$ python3 -q
>>> import numpy as np
>>> np.set_printoptions(precision=4, suppress=True, linewidth=160, floatmode="fixed")
>>> tidy = lambda a: np.round(a, 4) + 0
>>> other = np.array([[9, 3, -3, -3]])
>>> arr = other.T @ other
>>> arr
array([[ 81,  27, -27, -27],
       [ 27,   9,  -9,  -9],
       [-27,  -9,   9,   9],
       [-27,  -9,   9,   9]])
>>> w1 = np.array([[3, 5, 5, 4], [1, 4, 0, 4], [0, 1, 5, 5], [5, 3, 2, 1]])
>>> b = np.array([1, 2, 1, 1])
>>> H = np.maximum(arr @ w1 + b, 0)
>>> H
array([[136, 407, 217, 271],
       [ 46, 137,  73,  91],
       [  0,   0,   0,   0],
       [  0,   0,   0,   0]])
>>> np.linalg.matrix_rank(H)
np.int64(2)
>>> C = np.array([[2, 4, 3], [3, 5, 2], [4, 4, 3], [3, 1, 1]])
>>> (H @ C).round(6).argmax(axis=1)
array([1, 1, 0, 0])
>>> H @ C
array([[3174, 3718, 2144],
       [1068, 1252,  722],
       [   0,    0,    0],
       [   0,    0,    0]])
>>> w1 @ C
array([[53, 61, 38],
       [26, 28, 15],
       [38, 30, 22],
       [30, 44, 28]])
>>> Uu, sigma, VT = np.linalg.svd(H)
>>> tidy(sigma)
array([582.3830,   0.2916,   0.0000,   0.0000])
>>> other = Uu[:, :2] @ np.diag(sigma[:2]) @ VT[:2]
>>> tidy(other)
array([[136.0000, 407.0000, 217.0000, 271.0000],
       [ 46.0000, 137.0000,  73.0000,  91.0000],
       [  0.0000,   0.0000,   0.0000,   0.0000],
       [  0.0000,   0.0000,   0.0000,   0.0000]])
>>> M = np.array([[5, -7, -3, -12, -5, -2, 9, -6, 4],
...     [-7, -7, -8, -15, 0, -1, 6, -4, 5],
...     [-1, -3, -9, 9, -8, 3, 8, -1, -3],
...     [-6, 8, -6, 12, -6, -1, -8, 0, -4],
...     [-4, 2, -9, 24, -3, -7, -3, -7, -8],
...     [-1, 5, -8, -15, 1, 6, 1, -5, 5],
...     [7, -3, 2, -3, -4, -1, -9, 8, 1]])
>>> gram = M.T @ M
>>> np.diag(gram)
array([ 177,  209,  339, 1404,  151,  101,  336,  191,  156])
>>> (M @ M.T).shape
(7, 7)
>>> tidy(np.linalg.eigvalsh(gram)[::-1])
array([1747.7279,  650.8597,  291.4776,  177.7488,  105.7836,   70.8771,   19.5252,    0.0000,    0.0000])
>>> np.allclose(gram, gram.T)
True
>>> np.linalg.matrix_rank(gram)
np.int64(7)
>>> f, v = M[3], M[5]
>>> f @ v
np.int64(-126)
>>> f @ f
np.int64(397)
>>> p = (f @ v) / (f @ f) * f
>>> np.linalg.matrix_rank(np.outer(f, v))
np.int64(1)
>>> np.outer(f, v)
array([[   6,  -30,   48,   90,   -6,  -36,   -6,   30,  -30],
       [  -8,   40,  -64, -120,    8,   48,    8,  -40,   40],
       [   6,  -30,   48,   90,   -6,  -36,   -6,   30,  -30],
       [ -12,   60,  -96, -180,   12,   72,   12,  -60,   60],
       [   6,  -30,   48,   90,   -6,  -36,   -6,   30,  -30],
       [   1,   -5,    8,   15,   -1,   -6,   -1,    5,   -5],
       [   8,  -40,   64,  120,   -8,  -48,   -8,   40,  -40],
       [   0,    0,    0,    0,    0,    0,    0,    0,    0],
       [   4,  -20,   32,   60,   -4,  -24,   -4,   20,  -20]])
>>> tidy((v - p) @ f)
np.float64(0.0)
>>> tidy(np.linalg.norm(f + v) ** 2 + np.linalg.norm(f - v) ** 2)
np.float64(1600.0)
